$ python3 -q
>>> import numpy as np
>>> from numpy import linalg as LA
>>> np.set_printoptions(suppress=True, linewidth=120)
>>> cent = np.array([[-0.2, 0.0, -0.4]])
>>> rng = np.random.default_rng(912)
>>> F = np.array([[7],
...     [9],
...     [-9],
...     [-3],
...     [-6],
...     [-3],
...     [-1],
...     [-8],
...     [0],
...     [5],
...     [-8],
...     [-2],
...     [-2],
...     [2],
...     [-9],
...     [7],
...     [2],
...     [-3],
...     [9],
...     [6],
...     [8]]) @ cent + 0.05 * rng.normal(size=(21, 3))
>>> F.round(2) + 0
array([[-1.33,  0.12, -2.78],
       [-1.79, -0.01, -3.64],
       [ 1.76, -0.08,  3.58],
       [ 0.66, -0.05,  1.18],
       [ 1.23, -0.06,  2.41],
       [ 0.57,  0.03,  1.12],
       [ 0.19,  0.07,  0.36],
       [ 1.57,  0.  ,  3.19],
       [ 0.  , -0.03, -0.09],
       [-0.96,  0.  , -2.03],
       [ 1.67,  0.01,  3.22],
       [ 0.31,  0.04,  0.74],
       [ 0.42,  0.  ,  0.82],
       [-0.4 ,  0.01, -0.84],
       [ 1.81, -0.03,  3.67],
       [-1.5 , -0.05, -2.87],
       [-0.38,  0.06, -0.77],
       [ 0.59,  0.04,  1.17],
       [-1.75, -0.03, -3.48],
       [-1.2 , -0.04, -2.42],
       [-1.57, -0.03, -3.22]])
>>> Q, R = LA.qr(F)
>>> Q.shape, R.shape
((21, 3), (3, 3))
>>> np.allclose(R.T @ R, F.T @ F)
True
>>> R.round(2)
array([[ 5.47, -0.03, 10.99],
       [ 0.  ,  0.22, -0.05],
       [ 0.  ,  0.  , -0.35]])
>>> np.round(Q.T @ Q, 2) + 0
array([[1., 0., 0.],
       [0., 1., 0.],
       [0., 0., 1.]])
>>> B = np.c_[F[:, :2] @ np.array([[3, 1], [3, 0]]), np.array([0, 2, 2, 1, 1, 0, 0, 0, 2, 0, 0, 1, 2, 1, 0, 0, 2, 0, 2, 2, 2])]
>>> B.round(2) + 0
array([[-3.62, -1.33,  0.  ],
       [-5.38, -1.79,  2.  ],
       [ 5.06,  1.76,  2.  ],
       [ 1.83,  0.66,  1.  ],
       [ 3.5 ,  1.23,  1.  ],
       [ 1.78,  0.57,  0.  ],
       [ 0.77,  0.19,  0.  ],
       [ 4.7 ,  1.57,  0.  ],
       [-0.08,  0.  ,  2.  ],
       [-2.86, -0.96,  0.  ],
       [ 5.05,  1.67,  0.  ],
       [ 1.07,  0.31,  1.  ],
       [ 1.25,  0.42,  2.  ],
       [-1.17, -0.4 ,  1.  ],
       [ 5.35,  1.81,  0.  ],
       [-4.66, -1.5 ,  0.  ],
       [-0.94, -0.38,  2.  ],
       [ 1.9 ,  0.59,  0.  ],
       [-5.35, -1.75,  2.  ],
       [-3.72, -1.2 ,  2.  ],
       [-4.78, -1.57,  2.  ]])
>>> LA.matrix_rank(B)
np.int64(3)
>>> np.round(LA.lstsq(F, B[:, 0])[0], 2) + 0
array([3., 3., 0.])
